$ python -q
>>> import numpy as np
>>> import numpy.linalg as la
>>> np.set_printoptions(suppress=True, linewidth=100)
>>> X = np.load("out5.npy")
>>> X
array([[ 0,  1, -2],
       [ 0,  0,  9],
       [ 0,  0,  0]])
>>> left, sv, VT = la.svd(X)
>>> vecs = VT[:(sv > 1e-8).sum()]
>>> rng = np.random.default_rng(82487)
>>> x0 = X[2] + 3 * X[0] + rng.integers(2) * np.eye(3)[1]
>>> x0
array([ 0.,  3., -6.])
>>> np.allclose(vecs.T @ vecs @ x0, x0)
True
>>> la.matrix_rank(np.vstack([X, x0]))
np.int64(2)
>>> np.round(np.diag(vecs.T @ vecs), 1)
array([0., 1., 1.])
>>> round(float(la.norm(x0 - vecs.T @ vecs @ x0)), 1)
0.0
>>> (X - X.T) / 2
array([[ 0. ,  0.5, -1. ],
       [-0.5,  0. ,  4.5],
       [ 1. , -4.5,  0. ]])
>>> X.inv()
Traceback (most recent call last):
  File "<python-input-15>", line 1, in <module>
    X.inv()
    ^^^^^
AttributeError: 'numpy.ndarray' object has no attribute 'inv'
>>> np.trace(X)
np.int64(0)
>>> X @ X
array([[0, 0, 9],
       [0, 0, 0],
       [0, 0, 0]])
>>> np.round(np.sort(np.abs(la.eigvals(X))), 1)
array([0., 0., 0.])
>>> np.allclose(X @ X.T, X.T @ X)
False
>>> np.round(la.norm(X, 2) / la.norm(X), 1)
np.float64(1.0)
>>> [round(float(x), 1) for x in la.svd(X, compute_uv=False)[:3]]
[9.2, 1.0, 0.0]
>>> la.matrix_rank(X, rtol=0.1)
np.int64(2)
>>> left, sv = la.svd(X)
Traceback (most recent call last):
  File "<python-input-23>", line 1, in <module>
    left, sv = la.svd(X)
    ^^^^^^^^
ValueError: too many values to unpack (expected 2)
>>> left, sv, VT = la.svd(X, full_matrices=False)
>>> (sv > 1e-8).sum()
np.int64(2)
>>> np.round(np.abs(VT[0]), 1) + 0
array([0., 0., 1.])
>>> m1 = np.loadtxt("test5.csv", delimiter=",")
>>> m1.round(1)
array([[-0.8, -0.5],
       [-0.5,  0.8]])
>>> # equal to its transpose
>>> w, vecs = la.eigh(m1)
>>> w
array([-1.,  1.])
>>> w.sum(), np.trace(m1)
(np.float64(0.0), np.float64(0.0))
>>> np.round(m1 @ m1.T, 1) + 0
array([[1., 0.],
       [0., 1.]])
>>> np.round(la.svd(m1, compute_uv=False), 1)
array([1., 1.])
>>> np.round(m1.T @ m1, 1) + 0
array([[1., 0.],
       [0., 1.]])
>>> np.round(la.norm(m1, axis=0), 1)
array([1., 1.])
>>> np.all(la.eigvalsh(m1) > 0)
np.False_
>>> try:
...     la.cholesky(m1)
... except la.LinAlgError as e:
...     print(repr(e))
... 
LinAlgError('Matrix is not positive definite')
>>> [round(float(la.det(m1[:i, :i])), 2) + 0 for i in range(1, 3)]
[-0.85, -1.0]
